$ ipython --no-banner

In [1]: import numpy as np

In [2]: import numpy.linalg as la

In [3]: np.set_printoptions(precision=1, suppress=True, linewidth=200, legacy="1.25")

In [4]: tidy = lambda a: np.round(a, 1) + 0

In [5]: A = np.load("w.npy")

In [6]: tidy(A)
Out[6]: 
array([[ 1. ,  0. ,  0. ],
       [ 0. ,  0.5,  0.9],
       [ 0. , -0.9,  0.5]])

In [7]: tidy(A @ A.T)
Out[7]: 
array([[1., 0., 0.],
       [0., 1., 0.],
       [0., 0., 1.]])

In [8]: tidy(la.norm(A, axis=0))
Out[8]: array([1., 1., 1.])

In [9]: tidy(la.pinv(A))
Out[9]: 
array([[ 1. ,  0. ,  0. ],
       [ 0. ,  0.5, -0.9],
       [ 0. ,  0.9,  0.5]])

In [10]: x0 = np.array([-1, 3, -3])

In [11]: [p for p in range(1, 25) if np.allclose(la.matrix_power(A, p), np.eye(3))]
Out[11]: [6, 12, 18, 24]

In [12]: tidy(la.inv(A))
Out[12]: 
array([[ 1. ,  0. ,  0. ],
       [ 0. ,  0.5, -0.9],
       [ 0. ,  0.9,  0.5]])

In [13]: tidy(np.abs(la.eigvals(A)))
Out[13]: array([1., 1., 1.])

In [14]: tidy(la.det(A))
Out[14]: 1.0

In [15]: A.T @ (A @ x0)
Out[15]: array([-1.,  3., -3.])

In [16]: tidy(la.norm(x0)), tidy(la.norm(A @ x0))
Out[16]: (4.4, 4.4)

In [17]: Y = la.inv(A)

In [18]: tidy(la.cond(A))
Out[18]: 1.0

In [19]: tidy(A @ Y)
Out[19]: 
array([[1., 0., 0.],
       [0., 1., 0.],
       [0., 0., 1.]])

In [20]: O = A.astype(float).copy()

In [21]: for j in range(3):
    ...:     O[:, j] -= O[:, :j] @ (O[:, :j].T @ O[:, j])
    ...:     O[:, j] /= la.norm(O[:, j])
    ...: 

In [22]: tidy(O.T @ O)
Out[22]: 
array([[1., 0., 0.],
       [0., 1., 0.],
       [0., 0., 1.]])

In [23]: O, _ = la.qr(np.array([[0.7, 0.5, 0.5], [0.7, 2.5, 0.3], [0.8, -0.4, -1.0]]))

In [24]: arr = O[:, :3]

In [25]: tidy(arr)
Out[25]: 
array([[-0.5,  0.1, -0.8],
       [-0.5, -0.8,  0.2],
       [-0.6,  0.6,  0.5]])

In [26]: O, evecs = la.qr(arr[:, :2])[0], la.qr(arr[:, 2:])[0]

In [27]: sigma = la.svd(O.T @ evecs, compute_uv=False)

In [28]: np.degrees(np.arccos(sigma.clip(0, 1)))
Out[28]: array([90.])

In [29]: tidy(sigma)
Out[29]: array([0.])

In [30]: (sigma > 0.9).sum()
Out[30]: 0

In [31]: x0 = np.array([0, 3, 0])

In [32]: tidy(la.inv(arr))
Out[32]: 
array([[-0.5, -0.5, -0.6],
       [ 0.1, -0.8,  0.6],
       [-0.8,  0.2,  0.5]])

In [33]: Y = la.inv(arr)

In [34]: tidy(Y)
Out[34]: 
array([[-0.5, -0.5, -0.6],
       [ 0.1, -0.8,  0.6],
       [-0.8,  0.2,  0.5]])

In [35]: (np.abs(Y) > 1e-9).astype(int)
Out[35]: 
array([[1, 1, 1],
       [1, 1, 1],
       [1, 1, 1]])

In [36]: tidy(la.det(arr) * Y)
Out[36]: 
array([[-0.5, -0.5, -0.6],
       [ 0.1, -0.8,  0.6],
       [-0.8,  0.2,  0.5]])

In [37]: tidy(la.cond(arr))
Out[37]: 1.0

In [38]: tidy(arr @ Y)
Out[38]: 
array([[1., 0., 0.],
       [0., 1., 0.],
       [0., 0., 1.]])

In [39]: u = np.array([0, 0, 3])

In [40]: np.polyval(u, arr[2])
Out[40]: array([3., 3., 3.])

In [41]: tidy(arr.T @ arr)
Out[41]: 
array([[1., 0., 0.],
       [0., 1., 0.],
       [0., 0., 1.]])

In [42]: tidy(arr @ arr.T)
Out[42]: 
array([[1., 0., 0.],
       [0., 1., 0.],
       [0., 0., 1.]])

In [43]: tidy(la.svd(arr, compute_uv=False))
Out[43]: array([1., 1., 1.])

In [44]: Y = np.array([[4, 3], [2, 2], [4, 4]])

In [45]: data = np.kron(np.eye(3, dtype=int), Y)

In [46]: data
Out[46]: 
array([[4, 3, 0, 0, 0, 0],
       [2, 2, 0, 0, 0, 0],
       [4, 4, 0, 0, 0, 0],
       [0, 0, 4, 3, 0, 0],
       [0, 0, 2, 2, 0, 0],
       [0, 0, 4, 4, 0, 0],
       [0, 0, 0, 0, 4, 3],
       [0, 0, 0, 0, 2, 2],
       [0, 0, 0, 0, 4, 4]])

In [47]: hat = data @ la.solve(data.T @ data, data.T)

In [48]: tidy(np.diag(hat))
Out[48]: array([1. , 0.2, 0.8, 1. , 0.2, 0.8, 1. , 0.2, 0.8])

In [49]: np.allclose(hat @ hat, hat)
Out[49]: True

In [50]: u, r1 = data[5], data[6]

In [51]: u @ r1
Out[51]: 0

In [52]: u @ u
Out[52]: 32

In [53]: pr = (u @ r1) / (u @ u) * u

In [54]: np.outer(u, r1)
Out[54]: 
array([[ 0,  0,  0,  0,  0,  0],
       [ 0,  0,  0,  0,  0,  0],
       [ 0,  0,  0,  0, 16, 12],
       [ 0,  0,  0,  0, 16, 12],
       [ 0,  0,  0,  0,  0,  0],
       [ 0,  0,  0,  0,  0,  0]])

In [55]: tidy(la.norm(u + r1) ** 2 + la.norm(u - r1) ** 2)
Out[55]: 114.0

In [56]: def softmax(z):
    ...:     e = np.exp(z - z.max(axis=-1, keepdims=True))
    ...:     return e / e.sum(axis=-1, keepdims=True)
    ...: 

In [57]: tidy(softmax(data[7]))
Out[57]: array([0.1, 0.1, 0.1, 0.1, 0.4, 0.4])

In [58]: tidy(softmax(data).sum(axis=1))
Out[58]: array([1., 1., 1., 1., 1., 1., 1., 1., 1.])

In [59]: att = data @ data.T / np.sqrt(6)

In [60]: softmax(att).round(6).argmax(axis=1)
Out[60]: array([2, 2, 2, 5, 5, 5, 8, 8, 8])

In [61]: tidy(softmax(att))
Out[61]: 
array([[0.2, 0. , 0.8, 0. , 0. , 0. , 0. , 0. , 0. ],
       [0.3, 0. , 0.7, 0. , 0. , 0. , 0. , 0. , 0. ],
       [0.2, 0. , 0.8, 0. , 0. , 0. , 0. , 0. , 0. ],
       [0. , 0. , 0. , 0.2, 0. , 0.8, 0. , 0. , 0. ],
       [0. , 0. , 0. , 0.3, 0. , 0.7, 0. , 0. , 0. ],
       [0. , 0. , 0. , 0.2, 0. , 0.8, 0. , 0. , 0. ],
       [0. , 0. , 0. , 0. , 0. , 0. , 0.2, 0. , 0.8],
       [0. , 0. , 0. , 0. , 0. , 0. , 0.3, 0. , 0.7],
       [0. , 0. , 0. , 0. , 0. , 0. , 0.2, 0. , 0.8]])

In [62]: tidy(softmax(att + np.triu(np.full(att.shape, -np.inf), 1)))
Out[62]: 
array([[1. , 0. , 0. , 0. , 0. , 0. , 0. , 0. , 0. ],
       [0.9, 0.1, 0. , 0. , 0. , 0. , 0. , 0. , 0. ],
       [0.2, 0. , 0.8, 0. , 0. , 0. , 0. , 0. , 0. ],
       [0. , 0. , 0. , 1. , 0. , 0. , 0. , 0. , 0. ],
       [0. , 0. , 0. , 0.9, 0.1, 0. , 0. , 0. , 0. ],
       [0. , 0. , 0. , 0.2, 0. , 0.8, 0. , 0. , 0. ],
       [0. , 0. , 0. , 0. , 0. , 0. , 1. , 0. , 0. ],
       [0. , 0. , 0. , 0. , 0. , 0. , 0.9, 0.1, 0. ],
       [0. , 0. , 0. , 0. , 0. , 0. , 0.2, 0. , 0.8]])
